% ipython --no-banner

In [1]: import numpy as np

In [2]: np.set_printoptions(suppress=True, linewidth=200)

In [3]: tidy = lambda a: np.round(a, 2) + 0

In [4]: J = np.array([[1, 1, -1, -1, -1, -1, 1, 1],
   ...:     [1, -1, -1, 1, -1, 1, 1, -1],
   ...:     [1, -1, 1, -1, 1, -1, 1, -1],
   ...:     [1, 1, 1, 1, -1, -1, -1, -1],
   ...:     [1, 1, 1, 1, 1, 1, 1, 1]])

In [5]: def softmax(z):
   ...:     e = np.exp(z - z.max(axis=-1, keepdims=True))
   ...:     return e / e.sum(axis=-1, keepdims=True)
   ...: 

In [6]: tidy(softmax(J[0]))
Out[6]: array([0.22, 0.22, 0.03, 0.03, 0.03, 0.03, 0.22, 0.22])

In [7]: print(tidy(softmax(J).sum(axis=1)))
[1. 1. 1. 1. 1.]

In [8]: scores = J @ J.T / np.sqrt(8)

In [9]: tidy(softmax(scores))
Out[9]: 
array([[0.81, 0.05, 0.05, 0.05, 0.05],
       [0.05, 0.81, 0.05, 0.05, 0.05],
       [0.05, 0.05, 0.81, 0.05, 0.05],
       [0.05, 0.05, 0.05, 0.81, 0.05],
       [0.05, 0.05, 0.05, 0.05, 0.81]])

In [10]: vec = np.array([0, 1, 0, -1, 2, 2, -1, 1])

In [11]: (J @ vec).argmax()
Out[11]: np.int64(4)

In [12]: print(J @ np.eye(8)[5])
[-1.  1. -1. -1.  1.]

In [13]: J @ np.ones(8)
Out[13]: array([0., 0., 0., 0., 8.])

In [14]: print(np.linalg.norm(J @ vec) <= np.linalg.norm(J, 2) * np.linalg.norm(vec) + 1e-9)
True

In [15]: np.sign((J @ vec).round(6))
Out[15]: array([-1, -1, -1, -1,  1])

In [16]: r0 = np.array([5, 3, 4, -6])

In [17]: F = -2 * np.eye(4) + np.outer(r0, r0)

In [18]: F
Out[18]: 
array([[ 23.,  15.,  20., -30.],
       [ 15.,   7.,  12., -18.],
       [ 20.,  12.,  14., -24.],
       [-30., -18., -24.,  34.]])

In [19]: # symmetric, so the eigenvalues are real

In [20]: np.abs(F).max()
Out[20]: np.float64(34.0)

In [21]: print(F.sum(axis=0))
[ 28.  16.  22. -38.]

In [22]: np.linalg.matrix_rank(F)
Out[22]: np.int64(4)

In [23]: tidy(np.linalg.svd(F, compute_uv=False))
Out[23]: array([84.,  2.,  2.,  2.])

In [24]: print(F.sum(axis=1))
[ 28.  16.  22. -38.]

In [25]: np.count_nonzero(F)
Out[25]: np.int64(16)

In [26]: F - F[0]
Out[26]: 
array([[  0.,   0.,   0.,   0.],
       [ -8.,  -8.,  -8.,  12.],
       [ -3.,  -3.,  -6.,   6.],
       [-53., -33., -44.,  64.]])

In [27]: q = F.astype(float).copy()

In [28]: for j in range(4):
    ...:     q[:, j] -= q[:, :j] @ (q[:, :j].T @ q[:, j])
    ...:     q[:, j] /= np.linalg.norm(q[:, j])
    ...: 

In [29]: tidy(q.T @ q)
Out[29]: 
array([[1., 0., 0., 0.],
       [0., 1., 0., 0.],
       [0., 0., 1., 0.],
       [0., 0., 0., 1.]])

In [30]: print(tidy(q.T @ F))
[[ 45.32  27.14  36.19 -54.28]
 [  0.     2.33   0.82  -1.23]
 [  0.     0.     2.42  -1.16]
 [  0.     0.     0.     2.62]]

In [31]: tidy(np.poly(F))
Out[31]: array([    1.,   -78.,  -492., -1000.,  -672.])

In [32]: np.kron(np.eye(2, dtype=int), F)
Out[32]: 
array([[ 23.,  15.,  20., -30.,   0.,   0.,   0.,  -0.],
       [ 15.,   7.,  12., -18.,   0.,   0.,   0.,  -0.],
       [ 20.,  12.,  14., -24.,   0.,   0.,   0.,  -0.],
       [-30., -18., -24.,  34.,  -0.,  -0.,  -0.,   0.],
       [  0.,   0.,   0.,  -0.,  23.,  15.,  20., -30.],
       [  0.,   0.,   0.,  -0.,  15.,   7.,  12., -18.],
       [  0.,   0.,   0.,  -0.,  20.,  12.,  14., -24.],
       [ -0.,  -0.,  -0.,   0., -30., -18., -24.,  34.]])

In [33]: tidy(np.linalg.eigvals(F).sum().real)
Out[33]: np.float64(78.0)

In [34]: arr = np.load("run4.npy")

In [35]: print(arr)
[[0 0 0 0 0 2 0 1 0 0 0]
 [0 0 2 0 3 0 0 0 1 1 0]
 [0 2 0 0 1 0 0 0 2 2 0]
 [3 0 0 0 0 0 0 2 0 0 1]
 [0 0 2 0 2 0 0 0 0 3 0]
 [2 0 0 3 0 0 0 1 0 0 0]
 [0 0 0 0 0 0 3 0 0 0 0]
 [2 0 0 0 0 3 0 0 0 0 3]
 [0 0 1 0 1 0 0 0 1 2 0]
 [0 2 2 0 1 0 0 0 3 1 0]
 [1 0 0 0 0 1 0 2 0 0 0]]

In [36]: q, vecs = np.linalg.qr(arr[:, :2])[0], np.linalg.qr(arr[:, 2:])[0]

In [37]: sig = np.linalg.svd(q.T @ vecs, compute_uv=False)

In [38]: (sig > 0.9).sum()
Out[38]: np.int64(2)

In [39]: tidy(np.degrees(np.arccos(sig.clip(0, 1))))
Out[39]: array([ 3.78, 16.88])

In [40]: tidy(np.linalg.norm(q @ q.T - vecs @ vecs.T, 2))
Out[40]: np.float64(1.0)

In [41]: Y = np.array([[3, 1],
    ...:     [1, 2],
    ...:     [2, 0],
    ...:     [0, 2],
    ...:     [1, 2],
    ...:     [1, 1],
    ...:     [-1, 1],
    ...:     [0, 1],
    ...:     [-2, -2],
    ...:     [0, -2],
    ...:     [2, 2]])

In [42]: np.vstack([arr, Y.T]).shape
Out[42]: (13, 11)

In [43]: np.linalg.matrix_rank(arr @ Y)
Out[43]: np.int64(2)

In [44]: np.einsum("ik,kj->ji", arr, Y)
Out[44]: 
array([[ 2,  5, -1, 11,  6,  6, -3, 15,  1,  1,  4],
       [ 3,  2, -2,  7, -2,  9,  3, 11, -4, -2,  4]])

In [45]: (np.linalg.matrix_power((arr != 0) + (arr.T != 0) + np.eye(11), 11) > 0).astype(int)
Out[45]: 
array([[1, 0, 0, 1, 0, 1, 0, 1, 0, 0, 1],
       [0, 1, 1, 0, 1, 0, 0, 0, 1, 1, 0],
       [0, 1, 1, 0, 1, 0, 0, 0, 1, 1, 0],
       [1, 0, 0, 1, 0, 1, 0, 1, 0, 0, 1],
       [0, 1, 1, 0, 1, 0, 0, 0, 1, 1, 0],
       [1, 0, 0, 1, 0, 1, 0, 1, 0, 0, 1],
       [0, 0, 0, 0, 0, 0, 1, 0, 0, 0, 0],
       [1, 0, 0, 1, 0, 1, 0, 1, 0, 0, 1],
       [0, 1, 1, 0, 1, 0, 0, 0, 1, 1, 0],
       [0, 1, 1, 0, 1, 0, 0, 0, 1, 1, 0],
       [1, 0, 0, 1, 0, 1, 0, 1, 0, 0, 1]])

In [46]: arr @ arr
Out[46]: 
array([[ 6,  0,  0,  6,  0,  3,  0,  2,  0,  0,  3],
       [ 0,  6,  9,  0, 10,  0,  0,  0,  8, 16,  0],
       [ 0,  4, 12,  0, 12,  0,  0,  0, 10, 11,  0],
       [ 5,  0,  0,  0,  0, 13,  0,  5,  0,  0,  6],
       [ 0, 10, 10,  0,  9,  0,  0,  0, 13, 13,  0],
       [11,  0,  0,  0,  0,  7,  0,  8,  0,  0,  6],
       [ 0,  0,  0,  0,  0,  0,  9,  0,  0,  0,  0],
       [ 9,  0,  0,  9,  0,  7,  0, 11,  0,  0,  0],
       [ 0,  6,  7,  0,  6,  0,  0,  0,  9,  9,  0],
       [ 0,  6, 11,  0, 14,  0,  0,  0, 12, 16,  0],
       [ 6,  0,  0,  3,  0,  8,  0,  2,  0,  0,  6]])

In [47]: tidy(np.sort(np.linalg.eigvals(arr).real))
Out[47]: array([-2.61, -1.75, -1.44, -1.44, -1.11, -1.11,  0.2 ,  0.88,  3.  ,  5.3 ,  7.09])

In [48]: np.flatnonzero(np.linalg.matrix_power((arr != 0) + (arr.T != 0) + np.eye(11), 11)[6])
Out[48]: array([6])
